% ipython --no-banner

In [1]: import numpy as np

In [2]: np.set_printoptions(precision=2, suppress=True, linewidth=160)

In [3]: rnd = lambda a: np.round(a, 2) + 0

In [4]: J = np.load("test2.npy")

In [5]: J
Out[5]: 
array([[0.8, 0.2],
       [0. , 1. ]])

In [6]: M2 = J / np.linalg.norm(J, axis=1, keepdims=True)

In [7]: C2 = M2 @ M2.T

In [8]: (np.abs(C2) > 0.9).astype(int)
Out[8]: 
array([[1, 0],
       [0, 1]])

In [9]: np.argwhere(np.triu(np.abs(C2) > 0.95, 1))
Out[9]: array([], shape=(0, 2), dtype=int64)

In [10]: rnd(np.linalg.norm(M2, axis=1))
Out[10]: array([1., 1.])

In [11]: rnd(C2[0])
Out[11]: array([1.  , 0.24])

In [12]: (C2 - 2 * np.eye(2)).round(6).argmax(axis=1)
Out[12]: array([1, 0])

In [13]: vals, V = np.linalg.eig(J)

In [14]: vals
Out[14]: array([0.8, 1. ])

In [15]: rnd(np.sort(np.linalg.eigvals(np.linalg.inv(J))))
Out[15]: array([1.  , 1.25])

In [16]: rnd(np.sort(np.linalg.eigvals(J.T)))
Out[16]: array([0.8, 1. ])

In [17]: M2 = J / np.sqrt((J ** 2).mean(axis=1, keepdims=True))

In [18]: np.linalg.matrix_rank(J - J.mean(axis=1, keepdims=True))
Out[18]: np.int64(1)

In [19]: rnd(J - J.mean(axis=1, keepdims=True))
Out[19]: 
array([[ 0.3, -0.3],
       [-0.5,  0.5]])

In [20]: rng = np.random.default_rng(90)

In [21]: labels = rng.permutation(2)

In [22]: M2 = J[:, labels] * rng.choice([-1, 1], 2)

In [23]: M2
Out[23]: 
array([[-0.2, -0.8],
       [-1. , -0. ]])

In [24]: left, _, vt = np.linalg.svd(J.T @ M2)

In [25]: labels
Out[25]: array([1, 0])

In [26]: rnd(left @ vt)
Out[26]: 
array([[ 0., -1.],
       [-1.,  0.]])

In [27]: rnd(np.linalg.lstsq(J, M2)[0])
Out[27]: 
array([[ 0., -1.],
       [-1.,  0.]])

In [28]: rnd(np.linalg.norm(J, 1)), rnd(np.linalg.norm(J, np.inf))
Out[28]: (np.float64(1.2), np.float64(1.0))

In [29]: rnd(np.linalg.norm(J) ** 2 / np.linalg.norm(J, 2) ** 2)
Out[29]: np.float64(1.53)

In [30]: M2 = np.array([[2], [-1], [2], [-1]])

In [31]: cent = np.array([[4, -1, -1]])

In [32]: M = M2 @ cent + 0.3 * rng.normal(size=(4, 3))

In [33]: rnd(M)
Out[33]: 
array([[ 7.97, -1.84, -2.09],
       [-4.  ,  1.53,  1.36],
       [ 8.19, -2.  , -1.96],
       [-3.52,  1.02,  1.19]])

In [34]: hat = M @ np.linalg.solve(M.T @ M, M.T)

In [35]: rnd(np.diag(hat))
Out[35]: array([0.67, 0.92, 0.82, 0.59])

In [36]: rnd(hat @ M[:, 0])
Out[36]: array([ 7.97, -4.  ,  8.19, -3.52])

In [37]: rnd(np.trace(hat))
Out[37]: np.float64(3.0)

In [38]: rnd((np.eye(4) - hat) @ M)
Out[38]: 
array([[0., 0., 0.],
       [0., 0., 0.],
       [0., 0., 0.],
       [0., 0., 0.]])

In [39]: rnd(hat)
Out[39]: 
array([[ 0.67,  0.16,  0.24, -0.37],
       [ 0.16,  0.92, -0.12,  0.18],
       [ 0.24, -0.12,  0.82,  0.27],
       [-0.37,  0.18,  0.27,  0.59]])

In [40]: left, sig, vt = np.linalg.svd(M)

In [41]: np.argmax(sig[:-1] / (sig[1:] + 1e-6)) + 1
Out[41]: np.int64(1)

In [42]: rnd(sig)
Out[42]: array([13.45,  0.64,  0.21])

In [43]: M2 = left[:, :1] @ np.diag(sig[:1]) @ vt[:1]

In [44]: rnd(np.abs(M - M2).max())
Out[44]: np.float64(0.45)

In [45]: np.linalg.matrix_rank(M2)
Out[45]: np.int64(1)

In [46]: M2 = np.c_[M[:, :1] @ np.array([[1]]), np.array([4, 1, 9, 2])]

In [47]: rnd(M2)
Out[47]: 
array([[ 7.97,  4.  ],
       [-4.  ,  1.  ],
       [ 8.19,  9.  ],
       [-3.52,  2.  ]])

In [48]: rnd(np.linalg.lstsq(M, M2[:, 0])[0])
Out[48]: array([1., 0., 0.])

In [49]: O = M.astype(float).copy()

In [50]: for j in range(3):
    ...:     O[:, j] -= O[:, :j] @ (O[:, :j].T @ O[:, j])
    ...:     O[:, j] /= np.linalg.norm(O[:, j])
    ...: 

In [51]: rnd(O)
Out[51]: 
array([[ 0.63,  0.35, -0.38],
       [-0.32,  0.9 , -0.13],
       [ 0.65,  0.18,  0.6 ],
       [-0.28,  0.2 ,  0.69]])

In [52]: rnd(O.T @ O)
Out[52]: 
array([[1., 0., 0.],
       [0., 1., 0.],
       [0., 0., 1.]])

In [53]: feats = np.load("x.npy")

In [54]: rnd(feats)
Out[54]: 
array([[0.1 , 0.3 , 0.2 , 0.3 , 0.1 ],
       [0.  , 0.29, 0.14, 0.14, 0.43],
       [0.  , 0.2 , 0.6 , 0.2 , 0.  ],
       [0.  , 0.25, 0.  , 0.5 , 0.25],
       [0.11, 0.22, 0.  , 0.33, 0.33]])

In [55]: left, sig, vt = np.linalg.svd(feats, full_matrices=False)

In [56]: rnd(np.abs(vt[0]))
Out[56]: array([0.08, 0.51, 0.36, 0.62, 0.47])

In [57]: np.abs(left[:, 0]).round(6).argmax()
Out[57]: np.int64(3)

In [58]: (sig > 1e-8).sum()
Out[58]: np.int64(5)

In [59]: rnd(np.cumsum(sig ** 2) / np.sum(sig ** 2))
Out[59]: array([0.72, 0.93, 0.99, 1.  , 1.  ])

In [60]: rnd(sig / sig[0])
Out[60]: array([1.  , 0.53, 0.28, 0.12, 0.07])

In [61]: rnd(left.T @ feats @ vt.T)
Out[61]: 
array([[1.09, 0.  , 0.  , 0.  , 0.  ],
       [0.  , 0.58, 0.  , 0.  , 0.  ],
       [0.  , 0.  , 0.3 , 0.  , 0.  ],
       [0.  , 0.  , 0.  , 0.13, 0.  ],
       [0.  , 0.  , 0.  , 0.  , 0.08]])

In [62]: rnd(left.T @ left)
Out[62]: 
array([[1., 0., 0., 0., 0.],
       [0., 1., 0., 0., 0.],
       [0., 0., 1., 0., 0.],
       [0., 0., 0., 1., 0.],
       [0., 0., 0., 0., 1.]])

In [63]: rnd(vt @ vt.T)
Out[63]: 
array([[1., 0., 0., 0., 0.],
       [0., 1., 0., 0., 0.],
       [0., 0., 1., 0., 0.],
       [0., 0., 0., 1., 0.],
       [0., 0., 0., 0., 1.]])

In [64]: M2 = np.array([[-2, -3], [1, 0], [1, 1], [3, -3], [-3, -2]])

In [65]: rnd(np.einsum("ij,ij->i", feats, feats))
Out[65]: array([0.24, 0.31, 0.44, 0.38, 0.28])

In [66]: np.linalg.matrix_rank(feats @ M2)
Out[66]: np.int64(2)

In [67]: rnd(M2.T @ feats.T)
Out[67]: 
array([[ 0.9 , -0.43,  1.4 ,  1.  ,  0.  ],
       [-1.2 , -1.14,  0.  , -2.  , -2.  ]])

In [68]: rnd(np.einsum("ij->j", feats))
Out[68]: array([0.21, 1.26, 0.94, 1.48, 1.11])

In [69]: np.vstack([feats, M2.T]).shape
Out[69]: (7, 5)

In [70]: np.linalg.matrix_rank(np.vstack([feats, M2.T]))
Out[70]: np.int64(5)

In [71]: feats @ np.ones(5)
Out[71]: array([1., 1., 1., 1., 1.])

In [72]: rnd(np.linalg.matrix_power(feats, 100))
Out[72]: 
array([[0.04, 0.25, 0.11, 0.33, 0.29],
       [0.04, 0.25, 0.11, 0.33, 0.29],
       [0.04, 0.25, 0.11, 0.33, 0.29],
       [0.04, 0.25, 0.11, 0.33, 0.29],
       [0.04, 0.25, 0.11, 0.33, 0.29]])

In [73]: rnd(np.linalg.matrix_power(feats, 2))
Out[73]: 
array([[0.02, 0.25, 0.18, 0.3 , 0.25],
       [0.05, 0.24, 0.13, 0.28, 0.3 ],
       [0.  , 0.23, 0.39, 0.25, 0.14],
       [0.03, 0.25, 0.04, 0.37, 0.32],
       [0.05, 0.25, 0.05, 0.34, 0.3 ]])

In [74]: p = np.eye(5)[4]

In [75]: for _ in range(5):
    ...:     p = p @ feats
    ...:     print(p.round(2))
    ...: 
[0.11 0.22 0.   0.33 0.33]
[0.05 0.25 0.05 0.34 0.3 ]
[0.04 0.25 0.08 0.33 0.3 ]
[0.04 0.25 0.09 0.33 0.29]
[0.04 0.25 0.1  0.33 0.29]
